$ python -q
>>> import numpy as np
>>> np.set_printoptions(suppress=True, linewidth=120)
>>> t = np.deg2rad(90)
>>> data = np.eye(6)
>>> data[np.ix_([4, 2], [4, 2])] = [[np.cos(t), -np.sin(t)], [np.sin(t), np.cos(t)]]
>>> data.round(4) + 0
array([[ 1.,  0.,  0.,  0.,  0.,  0.],
       [ 0.,  1.,  0.,  0.,  0.,  0.],
       [ 0.,  0.,  0.,  0.,  1.,  0.],
       [ 0.,  0.,  0.,  1.,  0.,  0.],
       [ 0.,  0., -1.,  0.,  0.,  0.],
       [ 0.,  0.,  0.,  0.,  0.,  1.]])
>>> mat = np.load("data.npy")
>>> mat
array([[ -6,  -7,  -1,  -9,   0,  -3],
       [  2,  -6,  10, -11,   4,  -2],
       [ -5,  -4,   3,  -4,  -3,  -4],
       [ -5,  -4,   3,  -4,  -3,  -4],
       [ -5,   5,   0, -10,  12,  -7],
       [ -6,   0,  -3,  -6,   7,  -3],
       [ -5,  -4,   3,  -4,  -3,  -4],
       [  0,   0,   0,   0,   0,   0],
       [-10,  -1,   4,  -5,   1,  -8],
       [ -3,  -3,   8,  -7,   1,  -1],
       [ -3,  -3,   8,  -7,   1,  -1],
       [ -3,  -3,  11, -12,   8,  -6],
       [  0,   2,  -1,  -9,   8,  -3],
       [  0,   0,   0,   0,   0,   0],
       [ -8,   2,   8, -17,  13,  -8],
       [  0,   0,   0,   0,   0,   0],
       [ -5,  -4,   3,  -4,  -3,  -4],
       [  0,  -7,   5,  -8,   0,  -5]])
>>> # row 3 repeats row 2
>>> cent = mat[[7, 0]].astype(float)
>>> for _ in range(6):
...     lab = np.linalg.norm(mat[:, None] - cent, axis=-1).argmin(axis=1)
...     cent = np.array([mat[lab == j].mean(axis=0) for j in range(2)])
... 
>>> lab
array([1, 1, 1, 1, 1, 0, 1, 0, 1, 1, 1, 1, 0, 0, 1, 0, 1, 1])
>>> np.abs(cent[1] - cent[0]).argmax()
np.int64(2)
>>> np.round(cent[1] - cent[0], 4)
array([-3.1077, -3.4   ,  5.8   , -4.8462, -0.8462, -3.1846])
>>> cent.round(4)
array([[-1.2   ,  0.4   , -0.8   , -3.    ,  3.    , -1.2   ],
       [-4.3077, -3.    ,  5.    , -7.8462,  2.1538, -4.3846]])
>>> np.bincount(lab)
array([ 5, 13])
>>> lab = mat[:, 5] > np.median(mat[:, 5])
>>> u = mat[lab].mean(axis=0) - mat[~lab].mean(axis=0)
>>> ((mat - mat.mean(axis=0)) @ u > 0).astype(int)
array([0, 0, 0, 0, 0, 1, 0, 1, 0, 1, 1, 0, 1, 1, 0, 1, 0, 0])
>>> u.round(4)
array([ 3.3333,  0.3333, -2.1111,  2.1111, -0.1111,  4.1111])
>>> hat = mat @ np.linalg.solve(mat.T @ mat, mat.T)
>>> np.round(np.linalg.eigvalsh(hat), 4) + 0
array([0., 0., 0., 0., 0., 0., 0., 0., 0., 0., 0., 0., 1., 1., 1., 1., 1., 1.])
>>> np.linalg.matrix_rank(np.eye(18) - hat)
np.int64(12)
>>> np.round(np.trace(hat), 4)
np.float64(6.0)
>>> np.round(np.diag(hat), 4)
array([0.644 , 0.4342, 0.1667, 0.1667, 0.428 , 0.644 , 0.1667, 0.    , 0.5021, 0.323 , 0.323 , 0.5185, 0.5   , 0.    ,
       0.4835, 0.    , 0.1667, 0.5329])
>>> gram = np.cov(mat, rowvar=False)
>>> np.round(np.linalg.eigvalsh(gram)[::-1], 4)
array([47.1382, 23.7135, 13.2072,  5.2907,  1.6167,  0.5011])
>>> np.argsort(-mat.std(axis=0).round(6), kind="stable")
array([4, 3, 2, 1, 0, 5])
>>> gram.shape
(6, 6)
>>> Y = np.array([[-2, 5, -2],
...     [7, -3, -3],
...     [-9, -4, 2],
...     [-2, -5, -5],
...     [-6, 9, -9],
...     [9, 2, 7]])
>>> np.einsum("ik,kj->ji", mat, Y)
array([[ -37, -156,  -55,  -55,  -70,  -18,  -55,    0,  -91,  -88,  -88, -192,  -34,    0, -158,    0,  -55, -123],
       [  34,   75,  -40,  -40,  104,   69,  -40,    0,  -45,    4,    4,   70,  109,    0,  108,    0,  -40,   31],
       [  55,   39,   47,   47, -112,  -48,   47,    0,   -9,   50,   50,  -17,  -56,    0,  -62,    0,   47,   36]])
>>> mat @ Y
array([[ -37,   34,   55],
       [-156,   75,   39],
       [ -55,  -40,   47],
       [ -55,  -40,   47],
       [ -70,  104, -112],
       [ -18,   69,  -48],
       [ -55,  -40,   47],
       [   0,    0,    0],
       [ -91,  -45,   -9],
       [ -88,    4,   50],
       [ -88,    4,   50],
       [-192,   70,  -17],
       [ -34,  109,  -56],
       [   0,    0,    0],
       [-158,  108,  -62],
       [   0,    0,    0],
       [ -55,  -40,   47],
       [-123,   31,   36]])
>>> np.vstack([mat, Y.T]).shape
(21, 6)
>>> np.linalg.matrix_rank(mat @ Y)
np.int64(3)
>>> np.einsum("ik,kj->ij", mat, Y)
array([[ -37,   34,   55],
       [-156,   75,   39],
       [ -55,  -40,   47],
       [ -55,  -40,   47],
       [ -70,  104, -112],
       [ -18,   69,  -48],
       [ -55,  -40,   47],
       [   0,    0,    0],
       [ -91,  -45,   -9],
       [ -88,    4,   50],
       [ -88,    4,   50],
       [-192,   70,  -17],
       [ -34,  109,  -56],
       [   0,    0,    0],
       [-158,  108,  -62],
       [   0,    0,    0],
       [ -55,  -40,   47],
       [-123,   31,   36]])
